$ python3 -q
>>> import numpy as np
>>> np.set_printoptions(precision=2, suppress=True, linewidth=100, floatmode="fixed")
>>> F = np.loadtxt("layer12.csv", delimiter=",")
>>> F
array([[-1.00, -2.00,  0.00,  0.00],
       [ 1.00,  1.00,  0.00,  0.00],
       [ 0.00,  0.00, -1.00, -2.00],
       [ 0.00,  0.00,  1.00,  1.00]])
>>> vec = np.array([-7, -3, 0, 7])
>>> target = F @ vec
>>> coef, lr = np.zeros(4), 1 / np.linalg.norm(F, 2) ** 2
>>> for i in range(150):
...     coef -= lr * F.T @ (F @ coef - target)
...     if i % 50 == 0: print(i, round(np.linalg.norm(F @ coef - target), 2))
... 
0 2.14
50 0.73
100 0.25
>>> round(np.linalg.cond(F), 2)
np.float64(6.85)
>>> coef
array([-6.85, -3.09,  0.12,  6.92])
>>> np.flatnonzero(np.linalg.matrix_power((F != 0) + (F.T != 0) + np.eye(4), 4)[3])
array([2, 3])
>>> np.round(np.sort(np.linalg.eigvals(F).real), 2) + 0
array([0.00, 0.00, 0.00, 0.00])
>>> (np.linalg.matrix_power((F != 0) + (F.T != 0) + np.eye(4), 4) > 0).astype(int)
array([[1, 1, 0, 0],
       [1, 1, 0, 0],
       [0, 0, 1, 1],
       [0, 0, 1, 1]])
>>> proj = np.triu(np.array([[0, 1, -1, 2], [-2, 2, -1, 0], [3, 0, -1, -1], [1, -3, -3, -3]]), 1) + np.eye(4)
>>> Y = proj @ F @ np.linalg.inv(proj)
>>> np.trace(Y), np.trace(F)
(np.float64(0.0), np.float64(0.0))
>>> Y
array([[ 0.00, -1.00,  2.00,  6.00],
       [ 1.00,  0.00,  2.00,  2.00],
       [ 0.00,  0.00, -2.00, -5.00],
       [ 0.00,  0.00,  1.00,  2.00]])
>>> mat = np.load("run17.npy")
>>> mat
array([[ 0,  3, -1],
       [-3, -3,  2],
       [-3, -2,  3]])
>>> Q = mat.astype(float).copy()
>>> for j in range(3):
...     Q[:, j] -= Q[:, :j] @ (Q[:, :j].T @ Q[:, j])
...     Q[:, j] /= np.linalg.norm(Q[:, j])
... 
>>> np.round(Q.T @ mat, 2) + 0
array([[ 4.24,  3.54, -3.54],
       [ 0.00,  3.08, -0.81],
       [ 0.00,  0.00,  0.92]])
>>> f = np.array([1, 2, 3])
>>> Y = mat + np.outer(f, np.eye(3)[0])
>>> Y
array([[ 1.00,  3.00, -1.00],
       [-1.00, -3.00,  2.00],
       [ 0.00, -2.00,  3.00]])
>>> M = np.array([[2.0, -1.0, 0.0], [-1.0, 1.0, -1.0], [0.0, -1.0, -1.0]])
>>> M
array([[ 2.00, -1.00,  0.00],
       [-1.00,  1.00, -1.00],
       [ 0.00, -1.00, -1.00]])
>>> vals, vecs = np.linalg.eig(M)
>>> vals
array([ 2.70,  0.76, -1.46])
>>> data = np.array([[0, 0, -5, 1, -1],
...     [0, 0, -2, 2, 5],
...     [0, 0, 0, 5, -5],
...     [0, 0, 0, 0, 5],
...     [0, 0, 0, 0, 0]])
>>> np.linalg.cond(data) > 100
np.True_
>>> [round(float(x), 2) for x in np.linalg.svd(data, compute_uv=False)[:3]]
[9.01, 6.1, 4.08]
>>> np.round(np.linalg.norm(data, 2) / np.linalg.norm(data), 2)
np.float64(0.78)
>>> np.argsort(-np.linalg.norm(data, axis=0).round(6), kind="stable")[:3]
array([4, 3, 2])
>>> Y = np.array([[-3, -7], [5, -5], [1, 5], [5, 7], [6, -4]])
>>> np.linalg.matrix_rank(np.vstack([data, Y.T]))
np.int64(5)
>>> np.vstack([data, Y.T]).shape
(7, 5)
>>> np.einsum("ij->j", data)
array([ 0,  0, -7,  8,  4])
>>> left, s, VT = np.linalg.svd(data)
>>> np.argmax(s[:-1] / (s[1:] + 1e-6)) + 1
np.int64(3)
>>> Y = left[:, :3] @ np.diag(s[:3]) @ VT[:3]
>>> np.linalg.matrix_rank(Y)
np.int64(3)
>>> round(np.abs(data - Y).max(), 2)
np.float64(0.0)
>>> A = np.load("case6.npy")
>>> A
array([[-0.40, -0.30, -1.22],
       [ 0.20, -0.50,  0.55],
       [-0.30, -0.50, -0.91],
       [-0.40, -0.10, -1.22],
       [-1.30,  0.30, -3.87],
       [-0.60,  0.30, -1.80],
       [-0.70, -1.20, -2.11],
       [-1.60, -0.40, -4.82],
       [ 0.60,  0.50,  1.79],
       [-0.80,  0.80, -2.37],
       [ 0.50,  0.20,  1.50],
       [-0.50,  0.70, -1.51],
       [-0.70,  0.00, -2.10],
       [-0.70,  1.20, -2.10],
       [ 2.10, -0.10,  6.34],
       [-0.70, -0.50, -2.11],
       [-0.40,  1.40, -1.22],
       [-0.50,  0.70, -1.46],
       [ 1.70, -0.60,  5.08],
       [ 0.30, -0.40,  0.90]])
>>> left, s, VT = np.linalg.svd(A)
>>> s
array([12.79,  2.86,  0.03])
>>> Y = left[:, :2] @ np.diag(s[:2]) @ VT[:2]
>>> np.round(np.linalg.norm(A - Y, 2), 2), np.round(s[2], 2)
(np.float64(0.03), np.float64(0.03))
>>> np.round(np.abs(A - Y).max(), 2)
np.float64(0.01)
>>> Y = np.c_[A[:, :2] @ np.array([[4, 2], [9, 7]]), np.array([0, 1, 2, 1, -1, 2, -3, -1, 1, -3, -2, 2, 2, -2, 2, 3, 0, 3, -3, -3])]
>>> Y
array([[ -4.30,  -2.90,   0.00],
       [ -3.70,  -3.10,   1.00],
       [ -5.70,  -4.10,   2.00],
       [ -2.50,  -1.50,   1.00],
       [ -2.50,  -0.50,  -1.00],
       [  0.30,   0.90,   2.00],
       [-13.60,  -9.80,  -3.00],
       [-10.00,  -6.00,  -1.00],
       [  6.90,   4.70,   1.00],
       [  4.00,   4.00,  -3.00],
       [  3.80,   2.40,  -2.00],
       [  4.30,   3.90,   2.00],
       [ -2.80,  -1.40,   2.00],
       [  8.00,   7.00,  -2.00],
       [  7.50,   3.50,   2.00],
       [ -7.30,  -4.90,   3.00],
       [ 11.00,   9.00,   0.00],
       [  4.30,   3.90,   3.00],
       [  1.40,  -0.80,  -3.00],
       [ -2.40,  -2.20,  -3.00]])
>>> np.linalg.matrix_rank(np.c_[A, Y])
np.int64(4)
>>> np.linalg.matrix_rank(Y)
np.int64(3)
>>> f, v = Y[8], Y[17]
>>> f @ v
np.float64(51.0)
>>> np.round(f @ f, 2)
np.float64(70.7)
>>> pr = (f @ v) / (f @ f) * f
>>> pr
array([4.98, 3.39, 0.72])
>>> v - pr
array([-0.68,  0.51,  2.28])
>>> round(float(np.linalg.norm(f + v) ** 2 + np.linalg.norm(f - v) ** 2), 2)
226.8
>>> np.round((v - pr) @ f, 2)
np.float64(0.0)
>>> np.linalg.matrix_rank(np.outer(f, v))
np.int64(1)
>>> J = np.loadtxt("arr.csv", delimiter=",")
>>> J
array([[-0.54, -0.08, -0.28],
       [-0.68, -0.49, -0.06],
       [-0.27,  0.77, -0.51],
       [ 0.41, -0.41, -0.81]])
>>> np.round(J.T @ J, 2) + 0
array([[1.00, 0.00, 0.00],
       [0.00, 1.00, 0.00],
       [0.00, 0.00, 1.00]])
>>> np.linalg.svd(J, compute_uv=False)
array([1.00, 1.00, 1.00])
>>> proj = J @ np.linalg.solve(J.T @ J, J.T)
>>> proj @ J[:, 2]
array([-0.28, -0.06, -0.51, -0.81])
>>> np.linalg.matrix_rank(np.eye(4) - proj)
np.int64(1)
>>> np.allclose(proj @ proj, proj)
True
>>> proj
array([[ 0.38,  0.43,  0.23,  0.04],
       [ 0.43,  0.70, -0.16, -0.03],
       [ 0.23, -0.16,  0.92, -0.02],
       [ 0.04, -0.03, -0.02,  1.00]])
>>> np.round((np.eye(4) - proj) @ J, 2) + 0
array([[0.00, 0.00, 0.00],
       [0.00, 0.00, 0.00],
       [0.00, 0.00, 0.00],
       [0.00, 0.00, 0.00]])
>>> Y = np.array([[2, -3], [1, -2]])
>>> Z = np.kron(Y, J)
>>> np.linalg.matrix_rank(Z)
np.int64(6)
>>> Z.shape
(8, 6)
>>> np.round(np.linalg.norm(Z, 2), 2), round(float(np.linalg.norm(Y, 2) * np.linalg.norm(J, 2)), 2)
(np.float64(4.24), 4.24)
>>> f = np.array([-8, -1, -7, 0])
>>> Y = F + np.outer(f, np.eye(4)[3])
>>> Y
array([[-1.00, -2.00,  0.00, -8.00],
       [ 1.00,  1.00,  0.00, -1.00],
       [ 0.00,  0.00, -1.00, -9.00],
       [ 0.00,  0.00,  1.00,  1.00]])
>>> np.linalg.matrix_rank(Y - F)
np.int64(1)
>>> np.round(np.linalg.det(Y) / np.linalg.det(F), 2), round(float(1 + np.linalg.solve(F, f)[3]), 2)
(np.float64(8.0), 8.0)
>>> np.linalg.matrix_rank(np.linalg.inv(Y) - np.linalg.inv(F), tol=1e-8)
np.int64(1)
>>> vec = np.array([1, 1, 0, 1])
>>> np.einsum("ij,j->i", Y, vec)
array([-11.00,   1.00,  -9.00,   1.00])
>>> (Y * vec).sum(axis=1)
array([-11.00,   1.00,  -9.00,   1.00])
>>> feats = np.load("m.npy")
>>> feats
array([[-0.25, -0.74, -0.63],
       [ 0.92,  0.03, -0.39],
       [ 0.31, -0.67,  0.67]])
>>> np.linalg.norm(feats, axis=0)
array([1.00, 1.00, 1.00])
>>> np.round(feats.T @ feats, 2) + 0
array([[1.00, 0.00, 0.00],
       [0.00, 1.00, 0.00],
       [0.00, 0.00, 1.00]])
>>> np.linalg.pinv(feats)
array([[-0.25,  0.92,  0.31],
       [-0.74,  0.03, -0.67],
       [-0.63, -0.39,  0.67]])
>>> proj = np.triu(np.array([[0, -3, 0], [1, -2, -1], [2, -3, 1]]), 1) + np.eye(3)
>>> Y = proj @ feats @ np.linalg.inv(proj)
>>> proj @ feats - feats @ proj
array([[-2.76, -0.82,  0.44],
       [-0.31,  3.43, -0.65],
       [ 0.00,  0.92, -0.67]])
>>> np.round(np.linalg.det(Y), 2)
np.float64(1.0)
>>> Q, r_ = np.linalg.qr(feats)
>>> Q @ r_
array([[-0.25, -0.74, -0.63],
       [ 0.92,  0.03, -0.39],
       [ 0.31, -0.67,  0.67]])
>>> abs(r_[0, 0]), round(np.linalg.norm(feats[:, 0]), 2)
(np.float64(1.0), np.float64(1.0))
>>> np.trace(Q @ Q.T)
np.float64(3.0)
>>> Q
array([[-0.25, -0.74, -0.63],
       [ 0.92,  0.03, -0.39],
       [ 0.31, -0.67,  0.67]])
